$ ipython --no-banner

In [1]: import numpy as np

In [2]: np.set_printoptions(suppress=True, linewidth=120)

In [3]: mat = np.loadtxt("run0.csv", delimiter=",")

In [4]: mat
Out[4]: 
array([[ 0.9,  0.8,  0.9, -0.3],
       [ 1.1, -1.8, -0.4, -0.7]])

In [5]: Y = np.array([[6, -1, -9], [8, 5, -6], [9, 3, -5], [3, -8, 4]])

In [6]: Y @ mat
Traceback (most recent call last):
  Cell In[6], line 1
    Y @ mat
ValueError: matmul: Input operand 1 has a mismatch in its core dimension 0, with gufunc signature (n?,k),(k,m?)->(n?,m?) (size 2 is different from 3)


In [7]: np.einsum("ij,ij->i", mat, mat)
Out[7]: array([2.35, 5.1 ])

In [8]: np.linalg.matrix_rank(np.vstack([mat, Y.T]))
Out[8]: np.int64(4)

In [9]: np.linalg.matrix_rank(mat @ Y)
Out[9]: np.int64(2)

In [10]: K = np.array([[-1.1, -0.6, 2.1, 0.3],
    ...:     [-0.6, 1.3, 0.5, -0.4],
    ...:     [0.2, -0.5, 1.3, -0.7],
    ...:     [0.0, 0.9, -1.3, -0.5]])

In [11]: K
Out[11]: 
array([[-1.1, -0.6,  2.1,  0.3],
       [-0.6,  1.3,  0.5, -0.4],
       [ 0.2, -0.5,  1.3, -0.7],
       [ 0. ,  0.9, -1.3, -0.5]])

In [12]: vec = np.array([2, 2, 2, 0])

In [13]: y = K @ vec

In [14]: y.round(3)
Out[14]: array([ 0.8,  2.4,  2. , -0.8])

In [15]: np.round(np.linalg.solve(K, y + K[:, 1]), 3) + 0
Out[15]: array([2., 3., 2., 0.])

In [16]: t3 = np.stack([K, 3 * K, K[::-1]])

In [17]: np.round(np.linalg.norm(t3, axis=(1, 2)), 3)
Out[17]: array([ 3.708, 11.124,  3.708])

In [18]: np.round(np.linalg.det(t3), 3)
Out[18]: array([  1.931, 156.411,   1.931])

In [19]: (t3 @ K.T).shape
Out[19]: (3, 4, 4)

In [20]: rng = np.random.default_rng(935901)

In [21]: Y = K + rng.integers(-2, 3, (4, 3)) @ rng.integers(-2, 3, (3, 4))

In [22]: Y.round(3)
Out[22]: 
array([[ 0.9,  1.4, -1.9, -1.7],
       [ 1.4,  3.3,  1.5,  4.6],
       [ 0.2, -0.5,  5.3, -1.7],
       [ 0. ,  0.9, -5.3, -2.5]])

In [23]: np.round(Y - K, 3)
Out[23]: 
array([[ 2.,  2., -4., -2.],
       [ 2.,  2.,  1.,  5.],
       [ 0.,  0.,  4., -1.],
       [ 0.,  0., -4., -2.]])

In [24]: np.linalg.matrix_rank(Y - K, tol=1e-8)
Out[24]: np.int64(3)

In [25]: np.round(np.linalg.svd(Y - K, compute_uv=False), 3) + 0
Out[25]: array([7.761, 5.624, 2.673, 0.   ])
